% python3 -q
>>> import numpy as np
>>> import numpy.linalg as la
>>> np.set_printoptions(precision=3, suppress=True, linewidth=200)
>>> def rnd(a):
...     return np.round(a, 3) + 0
... 
>>> F = np.loadtxt("out5.csv", delimiter=",")
>>> F
array([[-1., -3.,  0.,  0.,  0.,  0.,  0.,  0.,  0.,  0.,  0.,  0.,  0.,  0.,  0.,  0.],
       [-3., -1., -3.,  0.,  0.,  0.,  0.,  0.,  0.,  0.,  0.,  0.,  0.,  0.,  0.,  0.],
       [ 0., -3.,  1., -3.,  0.,  0.,  0.,  0.,  0.,  0.,  0.,  0.,  0.,  0.,  0.,  0.],
       [ 0.,  0., -3.,  1., -3.,  0.,  0.,  0.,  0.,  0.,  0.,  0.,  0.,  0.,  0.,  0.],
       [ 0.,  0.,  0., -3., -1., -3.,  0.,  0.,  0.,  0.,  0.,  0.,  0.,  0.,  0.,  0.],
       [ 0.,  0.,  0.,  0., -3., -3., -3.,  0.,  0.,  0.,  0.,  0.,  0.,  0.,  0.,  0.],
       [ 0.,  0.,  0.,  0.,  0., -3.,  2., -3.,  0.,  0.,  0.,  0.,  0.,  0.,  0.,  0.],
       [ 0.,  0.,  0.,  0.,  0.,  0., -3.,  1., -3.,  0.,  0.,  0.,  0.,  0.,  0.,  0.],
       [ 0.,  0.,  0.,  0.,  0.,  0.,  0., -3.,  2., -3.,  0.,  0.,  0.,  0.,  0.,  0.],
       [ 0.,  0.,  0.,  0.,  0.,  0.,  0.,  0., -3.,  0., -3.,  0.,  0.,  0.,  0.,  0.],
       [ 0.,  0.,  0.,  0.,  0.,  0.,  0.,  0.,  0., -3., -3., -3.,  0.,  0.,  0.,  0.],
       [ 0.,  0.,  0.,  0.,  0.,  0.,  0.,  0.,  0.,  0., -3., -2., -3.,  0.,  0.,  0.],
       [ 0.,  0.,  0.,  0.,  0.,  0.,  0.,  0.,  0.,  0.,  0., -3.,  0., -3.,  0.,  0.],
       [ 0.,  0.,  0.,  0.,  0.,  0.,  0.,  0.,  0.,  0.,  0.,  0., -3.,  2., -3.,  0.],
       [ 0.,  0.,  0.,  0.,  0.,  0.,  0.,  0.,  0.,  0.,  0.,  0.,  0., -3., -1., -3.],
       [ 0.,  0.,  0.,  0.,  0.,  0.,  0.,  0.,  0.,  0.,  0.,  0.,  0.,  0., -3.,  1.]])
>>> # symmetric, so the eigenvalues are real
>>> rnd(F.mean(axis=0))
array([-0.25 , -0.438, -0.312, -0.312, -0.438, -0.562, -0.25 , -0.312, -0.25 , -0.375, -0.562, -0.5  , -0.375, -0.25 , -0.438, -0.125])
>>> f = np.array([1, 2, 0, 0, 1, 1, 1, 0, 2, 2, 1, 3, 3, 0, 2, 2])
>>> B = F + np.outer(f, np.eye(16)[0])
>>> rnd(la.det(B) / la.det(F)), rnd(1 + la.solve(F, f)[0])
(np.float64(0.102), np.float64(0.102))
>>> q, evecs = la.qr(F[:, :14])[0], la.qr(F[:, 14:])[0]
>>> sv = la.svd(q.T @ evecs, compute_uv=False)
>>> rnd(np.degrees(np.arccos(sv.clip(0, 1))))
array([15.622, 49.24 ])
>>> (sv > 0.9).sum()
np.int64(1)
>>> x = np.array([1, 2, 2, 1, 0, 2, 1, 0, 1, 0, 2, 1, 0, 2, 2, 0])
>>> h1 = np.maximum(F @ x, 0)
>>> np.flatnonzero(h1 > 1e-9)
array([8])
>>> h1
array([0., 0., 0., 0., 0., 0., 0., 0., 2., 0., 0., 0., 0., 0., 0., 0.])
>>> np.maximum(F @ (3 * x), 0)
array([0., 0., 0., 0., 0., 0., 0., 0., 6., 0., 0., 0., 0., 0., 0., 0.])
>>> vals, evecs = la.eigh(F)
>>> x = np.array([2, -2, 0, -1, -1, -2, -1, 1, -1, 0, 2, -1, 0, -1, -2, 1])
>>> (np.sign(evecs[:, -1].round(6)) == np.sign(evecs[0, -1].round(6))).astype(int)
array([1, 0, 1, 0, 1, 0, 1, 0, 1, 0, 1, 0, 1, 0, 1, 0])
>>> x @ F @ x
np.float64(-12.0)
>>> rnd(x @ F @ x / (x @ x)), rnd(vals[0]), rnd(vals[-1])
(np.float64(-0.429), np.float64(-7.075), np.float64(6.615))
>>> K = np.load("data.npy")
>>> K
array([[ 2.1, -4. , -4. ,  5. ,  5. , -4. ,  0. ,  2. , -4. , -4. ],
       [-2. , -0.9,  5. ,  5. , -1. ,  3. , -4. , -2. , -1. , -2. ],
       [-2. ,  2. ,  1.1,  0. , -4. ,  4. ,  2. , -3. , -3. , -4. ],
       [ 1. , -4. , -4. , -4.9, -1. , -4. ,  4. , -2. , -1. , -5. ],
       [-3. ,  0. ,  5. ,  4. , -0.9,  4. ,  5. , -2. , -4. , -2. ],
       [ 4. ,  1. ,  4. , -3. , -4. ,  0.1, -1. , -3. , -4. ,  3. ],
       [-2. ,  5. ,  2. ,  0. ,  4. ,  4. , -3.9,  4. ,  5. ,  0. ],
       [-1. ,  1. , -2. , -1. , -1. , -2. ,  5. , -3.9,  4. ,  2. ],
       [-1. ,  3. ,  3. ,  4. , -4. , -3. ,  4. , -5. , -4.9,  0. ],
       [ 2. , -4. , -4. ,  5. ,  5. , -4. ,  0. ,  2. , -4. , -3.9]])
>>> rnd(la.eigvalsh(F).min())
np.float64(-7.075)
>>> np.all(la.eigvalsh(F) > 0)
np.False_
>>> la.rank(K)
Traceback (most recent call last):
  File "<python-input-29>", line 1, in <module>
    la.rank(K)
    ^^^^^^^
AttributeError: module 'numpy.linalg' has no attribute 'rank'
>>> rnd(K.sum(axis=0))
array([ -1.9,  -0.9,   6.1,  14.1,  -1.9,  -1.9,  11.1, -12.9, -16.9, -15.9])
>>> K[10]
Traceback (most recent call last):
  File "<python-input-31>", line 1, in <module>
    K[10]
    ~^^^^
IndexError: index 10 is out of bounds for axis 0 with size 10
>>> np.zeros(10, 10)
Traceback (most recent call last):
  File "<python-input-32>", line 1, in <module>
    np.zeros(10, 10)
    ~~~~~~~~^^^^^^^^
TypeError: Cannot interpret '10' as a data type
>>> rnd(K.mean(axis=0))
array([-0.19, -0.09,  0.61,  1.41, -0.19, -0.19,  1.11, -1.29, -1.69, -1.59])
>>> la.matrix_rank(K)
np.int64(10)
>>> rnd(la.norm(K))
np.float64(33.044)
>>> rnd(la.svd(K, compute_uv=False))
array([18.811, 17.167, 14.801,  9.75 ,  8.232,  5.152,  4.627,  2.936,  2.203,  0.056])
>>> rng = np.random.default_rng(2407)
>>> lab = rng.permutation(10)
>>> lab
array([9, 6, 1, 5, 8, 7, 4, 3, 2, 0])
>>> B = K[lab][:, lab]
>>> np.trace(B)
np.float64(-20.0)
>>> B
array([[-3.9,  0. , -4. , -4. , -4. ,  2. ,  5. ,  5. , -4. ,  2. ],
       [ 0. , -3.9,  5. ,  4. ,  5. ,  4. ,  4. ,  0. ,  2. , -2. ],
       [-2. , -4. , -0.9,  3. , -1. , -2. , -1. ,  5. ,  5. , -2. ],
       [ 3. , -1. ,  1. ,  0.1, -4. , -3. , -4. , -3. ,  4. ,  4. ],
       [ 0. ,  4. ,  3. , -3. , -4.9, -5. , -4. ,  4. ,  3. , -1. ],
       [ 2. ,  5. ,  1. , -2. ,  4. , -3.9, -1. , -1. , -2. , -1. ],
       [-2. ,  5. ,  0. ,  4. , -4. , -2. , -0.9,  4. ,  5. , -3. ],
       [-5. ,  4. , -4. , -4. , -1. , -2. , -1. , -4.9, -4. ,  1. ],
       [-4. ,  2. ,  2. ,  4. , -3. , -3. , -4. ,  0. ,  1.1, -2. ],
       [-4. ,  0. , -4. , -4. , -4. ,  2. ,  5. ,  5. , -4. ,  2.1]])
>>> A = np.load("dump.npy")
>>> rnd(A)
array([[ 1.342,  0.203, -0.338, -0.116, -0.17 , -0.225,  0.478, -0.17 , -0.146, -0.223],
       [ 0.203,  1.68 , -0.114, -0.839,  0.109,  0.446,  0.409, -0.124, -0.163, -0.291],
       [-0.338, -0.114,  1.016, -0.407,  0.177, -0.647,  0.037,  0.253, -0.158,  0.224],
       [-0.116, -0.839, -0.407,  0.92 , -0.278,  0.388, -0.103,  0.184,  0.086,  0.326],
       [-0.17 ,  0.109,  0.177, -0.278,  1.209,  0.112, -0.061,  0.067,  0.24 ,  0.113],
       [-0.225,  0.446, -0.647,  0.388,  0.112,  1.186, -0.249,  0.127, -0.393,  0.306],
       [ 0.478,  0.409,  0.037, -0.103, -0.061, -0.249,  1.572, -0.294,  0.271, -0.431],
       [-0.17 , -0.124,  0.253,  0.184,  0.067,  0.127, -0.294,  1.499,  0.443, -0.451],
       [-0.146, -0.163, -0.158,  0.086,  0.24 , -0.393,  0.271,  0.443,  2.631, -0.007],
       [-0.223, -0.291,  0.224,  0.326,  0.113,  0.306, -0.431, -0.451, -0.007,  1.945]])
>>> B = np.array([[-2, -1],
...     [2, -3],
...     [1, -3],
...     [-3, 3],
...     [2, 0],
...     [-1, -2],
...     [-2, -2],
...     [2, 3],
...     [2, -1],
...     [-3, -2]])
>>> np.vstack([A, B.T]).shape
(12, 10)
>>> B @ A
Traceback (most recent call last):
  File "<python-input-47>", line 1, in <module>
    B @ A
    ~~^~~
ValueError: matmul: Input operand 1 has a mismatch in its core dimension 0, with gufunc signature (n?,k),(k,m?)->(n?,m?) (size 10 is different from 2)
>>> left, sv, Vt = la.svd(A)
>>> evecs = Vt[:(sv > 1e-8).sum()]
>>> x = A[1] + -3 * A[8] + rng.integers(2) * np.eye(10)[2]
>>> rnd(x)
array([ 0.64 ,  2.169,  1.359, -1.096, -0.609,  1.626, -0.404, -1.453, -8.056, -0.27 ])
>>> rnd(np.diag(evecs.T @ evecs))
array([0.935, 0.76 , 0.57 , 0.447, 0.971, 0.581, 0.948, 0.897, 0.961, 0.928])
>>> rnd(la.norm(x - evecs.T @ evecs @ x))
np.float64(0.655)
>>> rnd(A.ravel(order="F"))
array([ 1.342,  0.203, -0.338, -0.116, -0.17 , -0.225,  0.478, -0.17 , -0.146, -0.223,  0.203,  1.68 , -0.114, -0.839,  0.109,  0.446,  0.409, -0.124, -0.163, -0.291, -0.338, -0.114,  1.016, -0.407,
        0.177, -0.647,  0.037,  0.253, -0.158,  0.224, -0.116, -0.839, -0.407,  0.92 , -0.278,  0.388, -0.103,  0.184,  0.086,  0.326, -0.17 ,  0.109,  0.177, -0.278,  1.209,  0.112, -0.061,  0.067,
        0.24 ,  0.113, -0.225,  0.446, -0.647,  0.388,  0.112,  1.186, -0.249,  0.127, -0.393,  0.306,  0.478,  0.409,  0.037, -0.103, -0.061, -0.249,  1.572, -0.294,  0.271, -0.431, -0.17 , -0.124,
        0.253,  0.184,  0.067,  0.127, -0.294,  1.499,  0.443, -0.451, -0.146, -0.163, -0.158,  0.086,  0.24 , -0.393,  0.271,  0.443,  2.631, -0.007, -0.223, -0.291,  0.224,  0.326,  0.113,  0.306,
       -0.431, -0.451, -0.007,  1.945])
>>> rnd(A.reshape(2, -1))
array([[ 1.342,  0.203, -0.338, -0.116, -0.17 , -0.225,  0.478, -0.17 , -0.146, -0.223,  0.203,  1.68 , -0.114, -0.839,  0.109,  0.446,  0.409, -0.124, -0.163, -0.291, -0.338, -0.114,  1.016,
        -0.407,  0.177, -0.647,  0.037,  0.253, -0.158,  0.224, -0.116, -0.839, -0.407,  0.92 , -0.278,  0.388, -0.103,  0.184,  0.086,  0.326, -0.17 ,  0.109,  0.177, -0.278,  1.209,  0.112,
        -0.061,  0.067,  0.24 ,  0.113],
       [-0.225,  0.446, -0.647,  0.388,  0.112,  1.186, -0.249,  0.127, -0.393,  0.306,  0.478,  0.409,  0.037, -0.103, -0.061, -0.249,  1.572, -0.294,  0.271, -0.431, -0.17 , -0.124,  0.253,
         0.184,  0.067,  0.127, -0.294,  1.499,  0.443, -0.451, -0.146, -0.163, -0.158,  0.086,  0.24 , -0.393,  0.271,  0.443,  2.631, -0.007, -0.223, -0.291,  0.224,  0.326,  0.113,  0.306,
        -0.431, -0.451, -0.007,  1.945]])
>>> blk = A.reshape(10, 2, -1)
>>> rnd(np.swapaxes(blk, 1, 2)[5])
array([[-0.225,  1.186],
       [ 0.446, -0.249],
       [-0.647,  0.127],
       [ 0.388, -0.393],
       [ 0.112,  0.306]])
>>> np.einsum("ihd,jhd->hij", blk, blk).shape
(2, 10, 10)
>>> rnd(blk.transpose(1, 0, 2))
array([[[ 1.342,  0.203, -0.338, -0.116, -0.17 ],
        [ 0.203,  1.68 , -0.114, -0.839,  0.109],
        [-0.338, -0.114,  1.016, -0.407,  0.177],
        [-0.116, -0.839, -0.407,  0.92 , -0.278],
        [-0.17 ,  0.109,  0.177, -0.278,  1.209],
        [-0.225,  0.446, -0.647,  0.388,  0.112],
        [ 0.478,  0.409,  0.037, -0.103, -0.061],
        [-0.17 , -0.124,  0.253,  0.184,  0.067],
        [-0.146, -0.163, -0.158,  0.086,  0.24 ],
        [-0.223, -0.291,  0.224,  0.326,  0.113]],

       [[-0.225,  0.478, -0.17 , -0.146, -0.223],
        [ 0.446,  0.409, -0.124, -0.163, -0.291],
        [-0.647,  0.037,  0.253, -0.158,  0.224],
        [ 0.388, -0.103,  0.184,  0.086,  0.326],
        [ 0.112, -0.061,  0.067,  0.24 ,  0.113],
        [ 1.186, -0.249,  0.127, -0.393,  0.306],
        [-0.249,  1.572, -0.294,  0.271, -0.431],
        [ 0.127, -0.294,  1.499,  0.443, -0.451],
        [-0.393,  0.271,  0.443,  2.631, -0.007],
        [ 0.306, -0.431, -0.451, -0.007,  1.945]]])
>>> left, sv, Vt = la.svd(A)
>>> np.argmax(sv[:-1] / (sv[1:] + 1e-6)) + 1
np.int64(8)
>>> B = left[:, :8] @ np.diag(sv[:8]) @ Vt[:8]
>>> rnd(la.norm(A - B) / la.norm(A))
np.float64(0.0)
>>> la.matrix_rank(A, rtol=0.05)
np.int64(8)
>>> rank = la.matrix_rank(A)
>>> rank
np.int64(8)
>>> ns = la.svd(A)[2][rank:].T
>>> rnd(A @ ns)
array([[0., 0.],
       [0., 0.],
       [0., 0.],
       [0., 0.],
       [0., 0.],
       [0., 0.],
       [0., 0.],
       [0., 0.],
       [0., 0.],
       [0., 0.]])
>>> la.matrix_rank(A.T @ A), la.matrix_rank(A @ A.T)
(np.int64(8), np.int64(8))
>>> M = np.load("case19.npy")
>>> M
array([[ 2., -2., -3., -2.,  0.],
       [ 0., -2.,  3., -3.,  0.],
       [ 2., -2., -1., -3.,  0.],
       [ 2.,  2., -3.,  1.,  0.],
       [ 0.,  0.,  0.,  0., -1.]])
>>> # 2 groups of indices that never mix
>>> rank = la.matrix_rank(M)
>>> rank
np.int64(4)
>>> ns = la.svd(M)[2][rank:].T
>>> la.matrix_rank(M.T @ M), la.matrix_rank(M @ M.T)
(np.int64(4), np.int64(4))
>>> rnd(ns[:, 0] / ns[np.abs(ns[:, 0]).round(6).argmax(), 0])
array([ 1.  , -0.75,  0.5 ,  1.  ,  0.  ])
>>> [int(la.matrix_rank(M[:, :j + 1])) for j in range(5)]
[1, 2, 3, 3, 4]
>>> [int(la.matrix_rank(M[:i])) for i in range(1, len(M) + 1)]
[1, 2, 3, 3, 4]
>>> rnd(ns @ ns.T)
array([[ 0.356, -0.267,  0.178,  0.356,  0.   ],
       [-0.267,  0.2  , -0.133, -0.267,  0.   ],
       [ 0.178, -0.133,  0.089,  0.178,  0.   ],
       [ 0.356, -0.267,  0.178,  0.356,  0.   ],
       [ 0.   ,  0.   ,  0.   ,  0.   ,  0.   ]])
>>> np.allclose(M @ ns, 0)
True
>>> rnd(M @ ns)
array([[0.],
       [0.],
       [0.],
       [0.],
       [0.]])
